% ipython --no-banner

In [1]: import numpy as np

In [2]: import numpy.linalg as la

In [3]: np.set_printoptions(suppress=True, linewidth=160)

In [4]: tidy = lambda a: np.round(a, 3) + 0

In [5]: K = np.load("data.npy")

In [6]: K
Out[6]: 
array([[ 0.,  0., -1.,  0., -1., -1.,  0.,  0., -1.,  0.],
       [ 0.,  0.,  0., -1.,  0.,  0.,  0.,  0.,  0., -1.],
       [-1.,  0.,  0.,  0., -1., -1.,  0.,  0., -1.,  0.],
       [ 0., -1.,  0.,  0.,  0.,  0.,  0.,  0.,  0., -1.],
       [-1.,  0., -1.,  0.,  0., -1.,  0.,  0., -1.,  0.],
       [-1.,  0., -1.,  0., -1.,  0.,  0.,  0., -1.,  0.],
       [ 0.,  0.,  0.,  0.,  0.,  0.,  0., -1.,  0.,  0.],
       [ 0.,  0.,  0.,  0.,  0.,  0., -1.,  0.,  0.,  0.],
       [-1.,  0., -1.,  0., -1., -1.,  0.,  0.,  0.,  0.],
       [ 0., -1.,  0., -1.,  0.,  0.,  0.,  0.,  0.,  0.]])

In [7]: u = np.array([-2, 0, 3, 1, -3, 1, 0, 1, 3, -2])

In [8]: other = K + np.outer(u, np.eye(10)[7])

In [9]: other
Out[9]: 
array([[ 0.,  0., -1.,  0., -1., -1.,  0., -2., -1.,  0.],
       [ 0.,  0.,  0., -1.,  0.,  0.,  0.,  0.,  0., -1.],
       [-1.,  0.,  0.,  0., -1., -1.,  0.,  3., -1.,  0.],
       [ 0., -1.,  0.,  0.,  0.,  0.,  0.,  1.,  0., -1.],
       [-1.,  0., -1.,  0.,  0., -1.,  0., -3., -1.,  0.],
       [-1.,  0., -1.,  0., -1.,  0.,  0.,  1., -1.,  0.],
       [ 0.,  0.,  0.,  0.,  0.,  0.,  0., -1.,  0.,  0.],
       [ 0.,  0.,  0.,  0.,  0.,  0., -1.,  1.,  0.,  0.],
       [-1.,  0., -1.,  0., -1., -1.,  0.,  3.,  0.,  0.],
       [ 0., -1.,  0., -1.,  0.,  0.,  0., -2.,  0.,  0.]])

In [10]: la.matrix_rank(la.inv(other) - la.inv(K), tol=1e-8)
Out[10]: np.int64(1)

In [11]: la.matrix_rank(other - K)
Out[11]: np.int64(1)

In [12]: arr = np.load("case7.npy")

In [13]: arr
Out[13]: 
array([[-0.932,  0.782, -2.672, -2.653,  0.784],
       [-3.277, -0.592, -0.499,  4.961,  2.755],
       [-3.379, -0.582, -5.936, -3.227,  2.194],
       [-3.01 , -4.234, -1.794,  2.734, -2.467],
       [ 4.486, -0.212,  0.87 , -0.761, -0.779],
       [-0.434,  2.958, -2.415, -1.824,  2.455],
       [ 1.352, -1.999,  2.97 ,  3.568, -0.981],
       [ 3.052,  3.746,  1.555,  0.171,  2.376],
       [-1.891, -0.411,  4.083,  4.283, -0.106],
       [-6.02 , -0.547,  5.822,  6.061,  0.606]])

In [14]: Ac = (arr - arr.mean(axis=0)) / arr.std(axis=0)

In [15]: np.argwhere(np.abs(Ac) > 2)
Out[15]: array([], shape=(0, 2), dtype=int64)

In [16]: b = la.lstsq(np.delete(Ac, 1, axis=1), Ac[:, 1])[0]

In [17]: print(np.abs(b).argmax())
3

In [18]: Ac = arr - arr.mean(axis=0)

In [19]: U, sv, vt = la.svd(Ac, full_matrices=False)

In [20]: (np.sign(U[:, 0]) == np.sign(U[0, 0])).astype(int)
Out[20]: array([1, 0, 1, 0, 1, 1, 0, 1, 0, 0])

In [21]: la.matrix_rank(Ac)
Out[21]: np.int64(5)

In [22]: tidy(Ac.mean(axis=0))
Out[22]: array([0., 0., 0., 0., 0.])

In [23]: E = np.load("run16.npy")

In [24]: E
Out[24]: 
array([[-14,  -9,  -2,   4],
       [ -9,  10,  -9,  10],
       [ -2,  -9,  10,  -8],
       [  4,  10,  -8,  -2]])

In [25]: rng = np.random.default_rng(4191)

In [26]: labels = rng.permutation(4)

In [27]: other = E[:, labels] * rng.choice([-1, 1], 4)

In [28]: other
Out[28]: 
array([[ -9,   4, -14,   2],
       [ 10,  10,  -9,   9],
       [ -9,  -8,  -2, -10],
       [ 10,  -2,   4,   8]])

In [29]: U, _, vt = la.svd(E.T @ other)

In [30]: labels
Out[30]: array([1, 3, 0, 2])

In [31]: tidy(U @ vt)
Out[31]: 
array([[ 0.,  0.,  1.,  0.],
       [ 1.,  0.,  0.,  0.],
       [ 0.,  0.,  0., -1.],
       [ 0.,  1.,  0.,  0.]])

In [32]: tidy(la.lstsq(E, other)[0])
Out[32]: 
array([[ 0.,  0.,  1.,  0.],
       [ 1.,  0.,  0.,  0.],
       [ 0.,  0.,  0., -1.],
       [ 0.,  1.,  0.,  0.]])

In [33]: np.kron(np.eye(2, dtype=int), other)
Out[33]: 
array([[ -9,   4, -14,   2,   0,   0,   0,   0],
       [ 10,  10,  -9,   9,   0,   0,   0,   0],
       [ -9,  -8,  -2, -10,   0,   0,   0,   0],
       [ 10,  -2,   4,   8,   0,   0,   0,   0],
       [  0,   0,   0,   0,  -9,   4, -14,   2],
       [  0,   0,   0,   0,  10,  10,  -9,   9],
       [  0,   0,   0,   0,  -9,  -8,  -2, -10],
       [  0,   0,   0,   0,  10,  -2,   4,   8]])

In [34]: np.einsum("ii->", other)
Out[34]: np.int64(7)

In [35]: np.einsum("ij,ji->", other, other)
Out[35]: np.int64(649)

In [36]: tidy(np.poly(other))
Out[36]: array([    1.,    -7.,  -300.,   686., 11664.])
